>>> import numpy as np
>>> import numpy.linalg as la
>>> np.set_printoptions(precision=3, suppress=True, linewidth=160, floatmode="fixed")
>>> F = np.load("m.npy")
>>> print(F)
[[-0.500 -0.400  0.900]
 [ 0.400 -0.400  1.500]
 [ 1.300  0.200  0.900]
 [ 0.700  0.100 -0.100]]
>>> B = np.c_[F[:, :2] @ np.array([[2, -2], [1, -1]]), np.array([-1, -2, -1, -1])]
>>> print(B)
[[-1.400  1.400 -1.000]
 [ 0.400 -0.400 -2.000]
 [ 2.800 -2.800 -1.000]
 [ 1.500 -1.500 -1.000]]
>>> print(la.norm(la.qr(F)[0].T @ B, axis=0) ** 2 / ((B ** 2).sum(axis=0) + 1e-12))
[1.000 1.000 0.983]
>>> print(np.round(la.lstsq(F, B[:, 0])[0], 3) + 0)
[2.000 1.000 0.000]
>>> print(la.matrix_rank(B))
2
>>> A = np.array([[3, 0, 0],
...     [3, 0, 0],
...     [15, 4, 5],
...     [3, 0, 0],
...     [9, 0, 5],
...     [9, 4, 0],
...     [3, 0, 0],
...     [13, 4, 3],
...     [3, 0, 0],
...     [10, 2, 3],
...     [9, 4, 0],
...     [6, 2, 0],
...     [3, 0, 0],
...     [12, 2, 5],
...     [10, 2, 3],
...     [7, 0, 3]])
>>> D = la.norm(A[:, None] - A[None], axis=-1)
>>> print(np.unravel_index(D.round(6).argmax(), D.shape))
(np.int64(0), np.int64(2))
>>> print((D + 1e9 * np.eye(16)).round(6).argmin(axis=1))
[ 1  0  7  0 15 10  0  2  0 14  5  0  0  9  9  4]
>>> print(la.norm(A - A.mean(axis=0), axis=1))
[4.923 4.923 8.681 4.923 3.983 3.426 4.923 6.294 4.923 2.977 3.426 2.233 4.923 5.711 2.977 2.028]
>>> print(D[9].round(6).argsort(kind="stable")[:4])
[ 9 14 13  4]
>>> print(D[9])
[7.874 7.874 5.745 7.874 3.000 3.742 7.874 3.606 7.874 0.000 3.742 5.000 7.874 2.828 0.000 3.606]
>>> z = A[:, 0] > np.median(A[:, 0])
>>> u = A[z].mean(axis=0) - A[~z].mean(axis=0)
>>> print(z.astype(int))
[0 0 1 0 1 1 0 1 0 1 1 0 0 1 1 0]
>>> print(((A - A.mean(axis=0)) @ u > 0).astype(int))
[0 0 1 0 1 1 0 1 0 1 1 0 0 1 1 0]
>>> Q, vecs = la.qr(A[:, :1])[0], la.qr(A[:, 1:])[0]
>>> s = la.svd(Q.T @ vecs, compute_uv=False)
>>> print(round(la.norm(Q @ Q.T - vecs @ vecs.T, 2), 3))
1.0
>>> print(np.degrees(np.arccos(s.clip(0, 1))))
[14.166]
>>> print((s > 0.9).sum())
1
>>> t = np.radians(45)
>>> r_ = np.eye(3)
>>> r_[0, 0] = r_[1, 1] = np.cos(t)
>>> r_[0, 1], r_[1, 0] = -np.sin(t), np.sin(t)
>>> print(r_)
[[ 0.707 -0.707  0.000]
 [ 0.707  0.707  0.000]
 [ 0.000  0.000  1.000]]
>>> B = F @ r_.T
>>> print(B.round(3) + 0)
[[-0.071 -0.636  0.900]
 [ 0.566  0.000  1.500]
 [ 0.778  1.061  0.900]
 [ 0.424  0.566 -0.100]]
>>> print(np.allclose(la.norm(F, axis=1), la.norm(B, axis=1)))
True
>>> print(la.svd(F, compute_uv=False), la.svd(B, compute_uv=False))
[2.167 1.455 0.162] [2.167 1.455 0.162]
>>> print(la.svd(r_, compute_uv=False))
[1.000 1.000 1.000]
>>> print(np.round(r_ @ r_.T, 3) + 0)
[[1.000 0.000 0.000]
 [0.000 1.000 0.000]
 [0.000 0.000 1.000]]
>>> data = np.loadtxt("w.csv", delimiter=",")
>>> print(data)
[[ 1.000 -1.000  1.000]
 [ 1.000  0.000  0.000]
 [ 1.000  1.000  1.000]]
>>> def softmax(z):
...     e = np.exp(z - z.max(axis=-1, keepdims=True))
...     return e / e.sum(axis=-1, keepdims=True)
... 
>>> print(softmax(data[0]))
[0.468 0.063 0.468]
>>> print(softmax(data[0] + 5))
[0.468 0.063 0.468]
>>> print(softmax(data).sum(axis=1))
[1.000 1.000 1.000]
>>> print(np.round(softmax(10 * data[0]), 3) + 0)
[0.500 0.000 0.500]
>>> att = data @ data.T / np.sqrt(3)
>>> print(softmax(att))
[[0.613 0.193 0.193]
 [0.333 0.333 0.333]
 [0.193 0.193 0.613]]
>>> print(softmax(att + np.triu(np.full(att.shape, -np.inf), 1)))
[[1.000 0.000 0.000]
 [0.500 0.500 0.000]
 [0.193 0.193 0.613]]
>>> print(softmax(att).round(6).argmax(axis=1))
[0 0 2]
>>> print(softmax(att)[0] @ data)
[ 1.000 -0.420  0.807]
>>> X = np.load("data.npy")
>>> print(X)
[[-2 -1  2]
 [ 2  0 -1]
 [-2 -1  2]]
>>> # looks like rank 2
>>> print(np.kron(np.eye(2, dtype=int), X))
[[-2 -1  2  0  0  0]
 [ 2  0 -1  0  0  0]
 [-2 -1  2  0  0  0]
 [ 0  0  0 -2 -1  2]
 [ 0  0  0  2  0 -1]
 [ 0  0  0 -2 -1  2]]
>>> print(np.einsum("ij,ji->", X, X))
-2
>>> print(np.round(la.eigvals(X), 3) + 0)
[0.000+1.000j 0.000-1.000j 0.000+0.000j]
>>> rng = np.random.default_rng(7573)
>>> B = F + rng.integers(-2, 3, (4, 2)) @ rng.integers(-2, 3, (2, 3))
>>> print(B)
[[-0.500 -0.400  0.900]
 [ 1.400 -1.400 -0.500]
 [ 4.300 -2.800  2.900]
 [ 3.700 -2.900  1.900]]
>>> print(np.abs(B - F).sum(axis=1))
[0.000 4.000 8.000 8.000]
>>> print(la.matrix_rank(B - F, tol=1e-8))
2
>>> print(B - F)
[[ 0.000  0.000  0.000]
 [ 1.000 -1.000 -2.000]
 [ 3.000 -3.000  2.000]
 [ 3.000 -3.000  2.000]]
>>> mat = np.loadtxt("a.csv", delimiter=",")
>>> print(mat)
[[  1.664   0.864  -5.934]
 [ -5.043   1.093  -2.568]
 [ -4.591  -3.348   3.788]
 [ -1.081  -3.330   7.656]
 [ -0.909   0.136   0.279]
 [ -2.044  -0.557  -5.515]
 [  5.746  -0.284  -2.255]
 [ -4.435  -3.538  -2.716]
 [ -0.042  -0.736   0.666]
 [ -4.751  -0.080   3.483]
 [ -1.972   2.075   2.674]
 [ -6.973   1.004  -2.292]
 [  3.853   0.851  -6.784]
 [ -2.790  -1.200   3.024]
 [  0.445   0.145 -10.096]
 [  3.108   0.879  -1.222]
 [  8.039   0.296  -0.636]
 [  2.284   3.496   5.084]
 [ -6.685   1.614  -6.283]
 [  8.954   2.695  -0.787]
 [  3.661   6.038   2.166]
 [  1.560   1.706  -1.932]
 [ -7.476   0.472  -1.842]
 [  2.058  -0.102  -0.132]
 [ -4.108   1.808  -2.213]]
>>> D = la.norm(mat[:, None] - mat[None], axis=-1)
>>> print(D.mean(axis=1).argmax())
19
>>> print(D[:5, :5])
[[ 0.000  7.508 12.304 14.485  6.764]
 [ 7.508  0.000  7.767 11.823  5.110]
 [12.304  7.767  0.000  5.223  6.165]
 [14.485 11.823  5.223  0.000  8.152]
 [ 6.764  5.110  6.165  8.152  0.000]]
>>> B = np.c_[mat[:, :2] @ np.array([[-3, -3], [-5, 2]]), np.array([-2, 1, 0, -1, -1, -2, -1, 0, 2, 2, -2, 1, -2, -2, 2, 1, -2, 0, -1, -2, -2, -1, -1, 0, -2])]
>>> print(B)
[[ -9.312  -3.264  -2.000]
 [  9.664  17.315   1.000]
 [ 30.513   7.077   0.000]
 [ 19.893  -3.417  -1.000]
 [  2.047   2.999  -1.000]
 [  8.917   5.018  -2.000]
 [-15.818 -17.806  -1.000]
 [ 30.995   6.229   0.000]
 [  3.806  -1.346   2.000]
 [ 14.653  14.093   2.000]
 [ -4.459  10.066  -2.000]
 [ 15.899  22.927   1.000]
 [-15.814  -9.857  -2.000]
 [ 14.370   5.970  -2.000]
 [ -2.060  -1.045   2.000]
 [-13.719  -7.566   1.000]
 [-25.597 -23.525  -2.000]
 [-24.332   0.140   0.000]
 [ 11.985  23.283  -1.000]
 [-40.337 -21.472  -2.000]
 [-41.173   1.093  -2.000]
 [-13.210  -1.268  -1.000]
 [ 20.068  23.372  -1.000]
 [ -5.664  -6.378   0.000]
 [  3.284  15.940  -2.000]]
>>> print(la.matrix_rank(np.c_[mat, B]))
4
>>> print(np.round(la.lstsq(mat, B[:, 0])[0], 3) + 0)
[-3.000 -5.000  0.000]
>>> print(np.round(la.norm(B - mat @ la.lstsq(mat, B)[0], axis=0), 3) + 0)
[0.000 0.000 7.080]
